% python3 -q
>>> import numpy as np
>>> from numpy import linalg as LA
>>> np.set_printoptions(precision=2, suppress=True, linewidth=200)
>>> tidy = lambda a: np.round(a, 2) + 0
>>> Y = np.array([[3, -1], [0, -2], [0, 2]])
>>> X = np.kron(np.eye(3, dtype=int), Y)
>>> print(X)
[[ 3 -1  0  0  0  0]
 [ 0 -2  0  0  0  0]
 [ 0  2  0  0  0  0]
 [ 0  0  3 -1  0  0]
 [ 0  0  0 -2  0  0]
 [ 0  0  0  2  0  0]
 [ 0  0  0  0  3 -1]
 [ 0  0  0  0  0 -2]
 [ 0  0  0  0  0  2]]
>>> Y = X / np.sqrt((X ** 2).mean(axis=1, keepdims=True))
>>> print(tidy(X - X.mean(axis=1, keepdims=True)))
[[ 2.67 -1.33 -0.33 -0.33 -0.33 -0.33]
 [ 0.33 -1.67  0.33  0.33  0.33  0.33]
 [-0.33  1.67 -0.33 -0.33 -0.33 -0.33]
 [-0.33 -0.33  2.67 -1.33 -0.33 -0.33]
 [ 0.33  0.33  0.33 -1.67  0.33  0.33]
 [-0.33 -0.33 -0.33  1.67 -0.33 -0.33]
 [-0.33 -0.33 -0.33 -0.33  2.67 -1.33]
 [ 0.33  0.33  0.33  0.33  0.33 -1.67]
 [-0.33 -0.33 -0.33 -0.33 -0.33  1.67]]
>>> print(tidy(LA.norm(Y, axis=1)))
[2.45 2.45 2.45 2.45 2.45 2.45 2.45 2.45 2.45]
>>> print(LA.matrix_rank(Y) == LA.matrix_rank(X))
True
>>> print(tidy(Y[5]))
[0.   0.   0.   2.45 0.   0.  ]
>>> proj = X @ LA.solve(X.T @ X, X.T)
>>> print(tidy(LA.eigvalsh(proj)))
[0. 0. 0. 1. 1. 1. 1. 1. 1.]
>>> print(np.trace(proj))
6.0
>>> print(np.diag(proj))
[1.  0.5 0.5 1.  0.5 0.5 1.  0.5 0.5]
>>> feats = np.array([[0, 2, 0], [0, 2, 0], [3, 3, 18]])
>>> proj = np.triu(np.array([[-2, -1, 2], [-1, 0, 0], [0, 0, 0]]), 1) + np.eye(3)
>>> Y = proj @ feats @ LA.inv(proj)
>>> print(np.trace(Y), np.trace(feats))
20.0 20
>>> print(Y)
[[ 6. 12. 24.]
 [ 0.  2.  0.]
 [ 3.  6. 12.]]
>>> print(tidy(LA.det(Y)))
0.0
>>> r = LA.matrix_rank(feats)
>>> print(r)
2
>>> null = LA.svd(feats)[2][r:].T
>>> print(null.shape)
(3, 1)
>>> print([int(LA.matrix_rank(feats[:, :j + 1])) for j in range(3)])
[1, 2, 2]
>>> print(LA.matrix_rank(feats.T @ feats), LA.matrix_rank(feats @ feats.T))
2 2
>>> print(tidy(null @ null.T))
[[ 0.97  0.   -0.16]
 [ 0.    0.    0.  ]
 [-0.16  0.    0.03]]
>>> print(tidy(LA.norm(feats) ** 2 / LA.norm(feats, 2) ** 2))
1.02
>>> print(tidy(LA.norm(feats, "nuc")))
21.29
>>> print(LA.norm(feats, axis=1).argmax())
2
>>> print(tidy(LA.norm(feats, axis=0)))
[ 3.    4.12 18.  ]
>>> Y = feats / LA.norm(feats, axis=1, keepdims=True)
>>> cov = Y @ Y.T
>>> print(tidy(LA.norm(Y, axis=1)))
[1. 1. 1.]
>>> print((np.abs(cov) > 0.9).astype(int))
[[1 1 0]
 [1 1 0]
 [0 0 1]]
>>> print(tidy(np.degrees(np.arccos(np.clip(cov[2, 1], -1, 1)))))
80.66
>>> print(np.argwhere(np.triu(np.abs(cov) > 0.95, 1)))
[[0 1]]
>>> print(tidy(cov[2]))
[0.16 0.16 1.  ]
>>> C = 3 * np.array([[1.5, 0.0, 1.4], [-2.0, -2.0, 0.4], [0.0, 0.8, -0.3]])
>>> rng = np.random.default_rng(1966)
>>> idx = rng.integers(0, 3, 16)
>>> mat = C[idx] + rng.normal(size=(16, 3))
>>> print(tidy(mat))
[[-6.04 -5.36  1.55]
 [-6.88 -6.07  1.88]
 [ 0.49  3.42 -1.66]
 [ 0.34  3.23 -1.63]
 [-5.   -6.04  0.32]
 [ 4.36 -0.42  3.36]
 [-0.38  3.14 -1.28]
 [-6.07 -5.41  2.78]
 [ 6.08 -0.23  5.24]
 [-4.   -6.38  2.43]
 [ 1.27  1.65  0.53]
 [ 4.35 -0.29  4.17]
 [-1.13  1.37 -0.89]
 [ 3.78 -0.49  3.57]
 [-4.73 -7.77  1.19]
 [ 5.54  1.18  5.3 ]]
>>> Ac = (mat - mat.mean(axis=0)) / mat.std(axis=0)
>>> print(tidy(Ac.std(axis=0)))
[1. 1. 1.]
>>> print(np.argwhere(np.abs(Ac) > 2))
[]
>>> c = LA.lstsq(np.delete(Ac, 0, axis=1), Ac[:, 0])[0]
>>> print(tidy(c))
[0.88 0.64]
>>> print(tidy(1 - np.var(Ac[:, 0] - np.delete(Ac, 0, axis=1) @ c)))
0.89
>>> print(np.abs(c).argmax())
0
>>> Ac = mat - mat.mean(axis=0)
>>> evecs = LA.svd(Ac)[2][:2]
>>> Y = Ac - Ac @ evecs.T @ evecs
>>> print(tidy((Ac @ evecs.T).std(axis=0)))
[5.38 3.02]
>>> print(tidy(np.diag(evecs.T @ evecs)))
[0.76 0.73 0.51]
>>> print(tidy(Y.std(axis=0)))
[0.36 0.38 0.51]
>>> Y = np.array([[0, 2], [2, -1], [0, 2]])
>>> print(np.vstack([mat, Y.T]).shape)
(18, 3)
>>> print(tidy(np.einsum("ij->j", mat)))
[ -8.02 -24.48  26.84]
>>> m1 = np.array([[2, 2, 3, 3], [0, 0, 2, 0], [0, 0, 3, 3], [0, 0, 0, 3]])
>>> print(LA.lstsq(m1[:-1].T, m1[-1])[2])
3
>>> print(tidy(np.trace(LA.pinv(m1) @ m1)))
3.0
>>> print(np.allclose(m1, m1.T))
False
>>> print(np.allclose(m1 @ m1.T, m1.T @ m1))
False
>>> print((m1 - m1.T) / 2)
[[ 0.   1.   1.5  1.5]
 [-1.   0.   1.   0. ]
 [-1.5 -1.   0.   1.5]
 [-1.5  0.  -1.5  0. ]]
>>> print(tidy(LA.det(m1)))
0.0
>>> print(tidy(np.abs(LA.eigvals(m1)).max()))
3.0
>>> print(np.trace(m1))
8
>>> Y = m1 / np.sqrt((m1 ** 2).mean(axis=1, keepdims=True))
>>> print(m1 - m1.mean(axis=1, keepdims=True))
[[-0.5  -0.5   0.5   0.5 ]
 [-0.5  -0.5   1.5  -0.5 ]
 [-1.5  -1.5   1.5   1.5 ]
 [-0.75 -0.75 -0.75  2.25]]
>>> print(LA.matrix_rank(m1 - m1.mean(axis=1, keepdims=True)))
2
>>> print(Y[1])
[0. 0. 2. 0.]
>>> print(LA.matrix_rank(Y) == LA.matrix_rank(m1))
True
>>> f = np.array([3, 3])
>>> print(np.correlate(m1[1], m1[0], "full"))
[0 0 6 6 4 4 0]
>>> print(np.array([np.convolve(row, f, "same") for row in m1]))
[[ 6 12 15 18]
 [ 0  0  6  6]
 [ 0  0  9 18]
 [ 0  0  0  9]]
>>> print(np.polyval(f, m1[1]))
[3 3 9 3]
